>>> import numpy as np
>>> np.set_printoptions(precision=4, suppress=True, linewidth=140)
>>> rd = lambda a: np.round(a, 4) + 0
>>> Z = np.array([[5, 6, 7], [-2, 7, -4]])
>>> K = np.repeat(Z, 22 // 2, axis=0)
>>> rng = np.random.default_rng(748388)
>>> K = K + 0.02 * rng.normal(size=K.shape)
>>> print(rd(K))
[[ 4.9728  6.0151  6.9604]
 [ 5.013   6.0078  7.0115]
 [ 4.9926  6.0161  7.0143]
 [ 5.0134  5.9879  6.967 ]
 [ 5.0153  5.9786  7.0106]
 [ 4.9995  5.987   6.9898]
 [ 4.9905  5.9888  6.9931]
 [ 5.0232  6.0184  6.9932]
 [ 5.0126  5.9901  7.0144]
 [ 5.0102  5.9986  7.0207]
 [ 4.9994  5.9886  6.9884]
 [-2.0054  6.9933 -3.9898]
 [-1.9978  6.9819 -4.0133]
 [-1.98    7.0359 -4.0171]
 [-1.9712  6.9907 -3.9972]
 [-1.9865  6.9892 -4.0139]
 [-1.9918  7.0062 -4.0149]
 [-2.0229  7.0117 -3.9847]
 [-2.0329  7.0016 -4.0274]
 [-2.0213  7.0056 -3.9623]
 [-1.9839  7.0163 -4.0154]
 [-1.9868  6.9953 -3.9901]]
>>> out = np.array([[2, 5], [4, 0], [0, 3]])
>>> np.linalg.matrix_rank(K @ out)
np.int64(2)
>>> np.linalg.matrix_rank(np.vstack([K, out.T]))
np.int64(3)
>>> m1 = np.loadtxt("arr.csv", delimiter=",")
>>> m1
array([[ 2.,  1.,  3., -1., -2.,  1.],
       [-2.,  0.,  3.,  2.,  2.,  2.],
       [ 1.,  3.,  1., -3., -3., -1.],
       [ 2.,  1.,  1.,  1.,  1., -1.],
       [-1., -1.,  3.,  0., -2.,  1.],
       [-3., -1., -3.,  1.,  2.,  3.],
       [-3., -1., -3.,  1.,  2.,  3.],
       [ 1.,  3.,  2.,  1.,  1.,  3.]])
>>> x0 = np.array([-3, 0, -2, -3, 3, 1])
>>> h1 = np.maximum(m1 @ x0, 0)
>>> np.maximum(m1 @ x0, 0) - np.maximum(-m1 @ x0, 0)
array([-14.,   2.,  -6.,  -9.,  -8.,  21.,  21.,  -4.])
>>> np.maximum(m1 @ (3 * x0), 0)
array([ 0.,  6.,  0.,  0.,  0., 63., 63.,  0.])
>>> h1
array([ 0.,  2.,  0.,  0.,  0., 21., 21.,  0.])
